% ipython --no-banner

In [1]: import numpy as np

In [2]: np.set_printoptions(precision=1, suppress=True, linewidth=140)

In [3]: A = np.loadtxt("w.csv", delimiter=",")

In [4]: A
Out[4]: 
array([[ 20., -31.,  12.,  19.],
       [  0.,  -9.,   0.,   5.],
       [-24.,  31., -16., -19.],
       [  0., -10.,   0.,   6.]])

In [5]: T = np.stack([A, -1 * A, A[::-1]])

In [6]: T.shape
Out[6]: (3, 4, 4)

In [7]: print(T.sum(axis=0))
[[  0. -10.   0.   6.]
 [-24.  31. -16. -19.]
 [  0.  -9.   0.   5.]
 [ 20. -31.  12.  19.]]

In [8]: np.linalg.matrix_rank(T)
Out[8]: array([4, 4, 4])

In [9]: U, sv, vt = np.linalg.svd(A)

In [10]: sv
Out[10]: array([64.6,  9.5,  0.8,  0.3])

In [11]: other = U[:, :2] @ np.diag(sv[:2]) @ vt[:2]

In [12]: round(np.linalg.norm(A - other, 2), 1), round(sv[2], 1)
Out[12]: (np.float64(0.8), np.float64(0.8))

In [13]: np.linalg.matrix_rank(other)
Out[13]: np.int64(2)

In [14]: np.linalg.matrix_rank(A, rtol=0.05)
Out[14]: np.int64(2)

In [15]: round(np.abs(A - other).max(), 1)
Out[15]: np.float64(0.5)

In [16]: vals, vecs = np.linalg.eig(A)

In [17]: np.sort(np.linalg.eigvals(np.linalg.inv(A)))
Out[17]: array([-0.3, -0.2,  0.1,  1. ])

In [18]: print(np.sort(np.linalg.eigvals(A @ A)))
[ 1. 16. 16. 64.]

In [19]: print(A @ vecs[:, 0] - vals[0] * vecs[:, 0])
[0. 0. 0. 0.]

In [20]: [round(float(x), 1) for x in np.linalg.svd(A, compute_uv=False)[:3]]
Out[20]: [64.6, 9.5, 0.8]

In [21]: np.round(np.linalg.norm(A, 2) / np.linalg.norm(A), 1)
Out[21]: np.float64(1.0)

In [22]: round(np.log10(np.linalg.cond(A)))
Out[22]: 2

In [23]: K = np.loadtxt("test1.csv", delimiter=",")

In [24]: K
Out[24]: 
array([[0.4, 0.3, 0.4],
       [0.3, 0.2, 0.3],
       [0.4, 0.3, 0.4]])

In [25]: U, sv, vt = np.linalg.svd(K)

In [26]: vecs = vt[:(sv > 1e-8).sum()]

In [27]: rng = np.random.default_rng(925)

In [28]: vec = K[2] + 3 * K[0] + rng.integers(2) * np.eye(3)[2]

In [29]: vec
Out[29]: array([1.6, 1.1, 1.6])

In [30]: round(float(np.linalg.norm(vec - vecs.T @ vecs @ vec)), 1)
Out[30]: 0.0

In [31]: np.linalg.matrix_rank(np.vstack([K, vec]))
Out[31]: np.int64(1)

In [32]: round(np.linalg.det(K[::-1]), 1)
Out[32]: np.float64(0.0)

In [33]: round(float(np.linalg.eigvals(K).sum().real), 1)
Out[33]: 1.0

In [34]: print(np.einsum("ij,ji->", K, K))
1.0

In [35]: np.kron(np.eye(2, dtype=int), K)
Out[35]: 
array([[0.4, 0.3, 0.4, 0. , 0. , 0. ],
       [0.3, 0.2, 0.3, 0. , 0. , 0. ],
       [0.4, 0.3, 0.4, 0. , 0. , 0. ],
       [0. , 0. , 0. , 0.4, 0.3, 0.4],
       [0. , 0. , 0. , 0.3, 0.2, 0.3],
       [0. , 0. , 0. , 0.4, 0.3, 0.4]])

In [36]: P = np.triu(np.array([[-5, -1, -4], [0, 4, -4], [3, 5, -4]]), 1) + np.eye(3)

In [37]: other = P @ K @ np.linalg.inv(P)

In [38]: np.round(np.poly(other), 1) + 0
Out[38]: array([ 1., -1.,  0.,  0.])

In [39]: P @ K - K @ P
Out[39]: 
array([[-1.9, -0.9,  0.9],
       [-1.6, -0.9,  0.4],
       [ 0. ,  0.4,  2.7]])

In [40]: print(other)
[[ -1.5  -2.5 -17.5]
 [ -1.3  -2.2 -15.5]
 [  0.4   0.7   4.7]]

In [41]: round(np.linalg.det(other), 1)
Out[41]: np.float64(-0.0)

In [42]: z = rng.permutation(3)

In [43]: z
Out[43]: array([2, 1, 0])

In [44]: other = K[z][:, z]

In [45]: np.round(np.sort(np.abs(np.linalg.eigvals(other))), 1) + 0
Out[45]: array([0., 0., 1.])

In [46]: print(np.trace(other))
1.0

In [47]: print(round(np.linalg.det(other), 1), np.round(np.linalg.det(K[z]), 1))
0.0 0.0

In [48]: X = np.load("case15.npy")

In [49]: X
Out[49]: 
array([[-0.3, -0.1,  1.1,  0. ,  0.1],
       [ 0.6, -0.5,  2.5,  1.1,  1. ],
       [-1.2, -0.8,  3.7,  0.7,  0.4],
       [-1.6, -1.5,  0.6,  0. , -0.2],
       [ 1.6,  2.4,  1.6,  0.4,  0. ],
       [ 0.8, -0.1,  0.4,  0.7,  0.7],
       [ 0.4,  1.5,  4.6,  1.2,  1.8],
       [-0.8, -0.7, -1.6, -1.2, -0.9],
       [ 1. , -0.9,  5.8,  2. ,  2.9],
       [-1.4,  0.4, -1.1, -0.9, -1.6],
       [ 0.3,  0.7,  3.4,  1.1,  1.5],
       [ 1.8,  2.4, -1.4, -0.2, -0.6],
       [-0.1, -0.4, -4.1, -1.1, -2.4],
       [-2.1, -1.4,  3.7,  0.4,  1.6],
       [ 0.4, -1.7,  0.4,  0.7,  1.3],
       [-0.1,  1.4,  1.4,  0.3,  0.6],
       [-1.5, -0.2,  2.6,  0.4,  0. ],
       [-0.1,  0.5, -2.7, -1. , -1.7],
       [ 0.4, -0.1,  1.1,  0.4,  1.2],
       [-1.9, -1.3,  1.5, -0.2,  1. ],
       [-2.1, -2.8, -0.5, -0.6, -0.2],
       [-0.5,  0.1, -2.2, -0.5, -1.6],
       [ 0.9,  1.6,  3.4,  1. ,  0.4],
       [ 0. ,  0.2, -4.3, -0.8, -1.7],
       [-0.5, -0.6,  1.3,  0.1,  0.8],
       [ 0.8,  0.2, -0.8, -0.3, -0.3],
       [ 1.1,  1.8, -1.5, -0.2, -0.4],
       [-2.1, -1.9, -3.3, -1.8, -1.5],
       [-1.3,  0.3,  1.3, -0.4, -0.5]])

In [50]: d = np.linalg.norm(X[:, None] - X[None], axis=-1)

In [51]: d.mean(axis=1).argmax()
Out[51]: np.int64(8)

In [52]: print(np.flatnonzero(d[13] < d.mean() / 2))
[ 2 13]

In [53]: d.shape
Out[53]: (29, 29)

In [54]: np.linalg.norm(X - X.mean(axis=0), axis=1)
Out[54]: 
array([0.5, 2.6, 3.4, 2. , 3.3, 1.4, 4.8, 2.8, 6.4, 2.8, 3.5, 3.8, 5.4, 4.2, 2.3, 1.8, 2.4, 3.9, 1.5, 2.5, 3.5, 3.3, 3.6, 5.3, 1.2, 1.8,
       3.1, 5.3, 1.5])

In [55]: d[13].round(6).argsort(kind="stable")[:4]
Out[55]: array([13,  2, 16, 19])

In [56]: (d + 1e9 * np.eye(29)).round(6).argmin(axis=1)
Out[56]: array([24, 10, 16, 19, 15, 18, 10, 21,  6, 21,  6, 26, 23,  2,  5,  0,  2, 21,  5,  3,  3, 17, 10, 12,  0, 26, 11,  7,  0])

In [57]: d[13]
Out[57]: 
array([3.8, 3.2, 1.6, 3.6, 5.9, 4.7, 4. , 6.3, 4.3, 6.2, 3.3, 7.8, 9.2, 0. , 4.2, 4.3, 2.4, 7.8, 3.9, 2.4, 4.9, 7.1, 4.5, 9.1, 3.1, 5.9,
       7.2, 8. , 3.8])

In [58]: np.linalg.matrix_rank(d ** 2)
Out[58]: np.int64(7)

In [59]: mat = np.loadtxt("arr.csv", delimiter=",")

In [60]: mat
Out[60]: 
array([[ 0.5,  0. ,  0. ,  0. ,  0. ,  0. , -0.9],
       [ 0. ,  1. ,  0. ,  0. ,  0. ,  0. ,  0. ],
       [ 0. ,  0. ,  1. ,  0. ,  0. ,  0. ,  0. ],
       [ 0. ,  0. ,  0. ,  1. ,  0. ,  0. ,  0. ],
       [ 0. ,  0. ,  0. ,  0. ,  1. ,  0. ,  0. ],
       [ 0. ,  0. ,  0. ,  0. ,  0. ,  1. ,  0. ],
       [ 0.9,  0. ,  0. ,  0. ,  0. ,  0. ,  0.5]])

In [61]: vec = np.array([2, -2, -2, 0, -3, 2, -3])

In [62]: np.abs(np.linalg.eigvals(mat))
Out[62]: array([1., 1., 1., 1., 1., 1., 1.])

In [63]: print(round(float(np.linalg.norm(vec)), 1), np.round(np.linalg.norm(mat @ vec), 1))
5.8 5.8

In [64]: [p for p in range(1, 25) if np.allclose(np.linalg.matrix_power(mat, p), np.eye(7))]
Out[64]: [6, 12, 18, 24]

In [65]: 7 - np.linalg.matrix_rank(mat - np.eye(7), tol=1e-8)
Out[65]: np.int64(5)

In [66]: data = 5 * np.eye(7) + np.eye(7, k=1)

In [67]: print(data)
[[5. 1. 0. 0. 0. 0. 0.]
 [0. 5. 1. 0. 0. 0. 0.]
 [0. 0. 5. 1. 0. 0. 0.]
 [0. 0. 0. 5. 1. 0. 0.]
 [0. 0. 0. 0. 5. 1. 0.]
 [0. 0. 0. 0. 0. 5. 1.]
 [0. 0. 0. 0. 0. 0. 5.]]

In [68]: np.allclose(data, data.T)
Out[68]: False

In [69]: np.allclose(data @ data.T, data.T @ data)
Out[69]: False

In [70]: (data - data.T) / 2
Out[70]: 
array([[ 0. ,  0.5,  0. ,  0. ,  0. ,  0. ,  0. ],
       [-0.5,  0. ,  0.5,  0. ,  0. ,  0. ,  0. ],
       [ 0. , -0.5,  0. ,  0.5,  0. ,  0. ,  0. ],
       [ 0. ,  0. , -0.5,  0. ,  0.5,  0. ,  0. ],
       [ 0. ,  0. ,  0. , -0.5,  0. ,  0.5,  0. ],
       [ 0. ,  0. ,  0. ,  0. , -0.5,  0. ,  0.5],
       [ 0. ,  0. ,  0. ,  0. ,  0. , -0.5,  0. ]])

In [71]: z = rng.permutation(7)

In [72]: z
Out[72]: array([1, 4, 2, 3, 5, 0, 6])

In [73]: other = data[z][:, z]

In [74]: round(np.linalg.det(other), 1), round(float(np.linalg.det(data[z])), 1)
Out[74]: (np.float64(78125.0), -78125.0)

In [75]: np.allclose(other, data)
Out[75]: False

In [76]: np.trace(other)
Out[76]: np.float64(35.0)

In [77]: vec = np.array([1, 2, 0, 2, 2, 1, 0])

In [78]: target = data @ vec

In [79]: beta, lr = np.zeros(7), 1 / np.linalg.norm(data, 2) ** 2

In [80]: for i in range(150):
    ...:     beta -= lr * data.T @ (data @ beta - target)
    ...:     if i % 50 == 0: print(i, round(np.linalg.norm(data @ beta - target), 1))
    ...: 
0 3.3
50 0.0
100 0.0

In [81]: beta.round(1) + 0
Out[81]: array([1., 2., 0., 2., 2., 1., 0.])
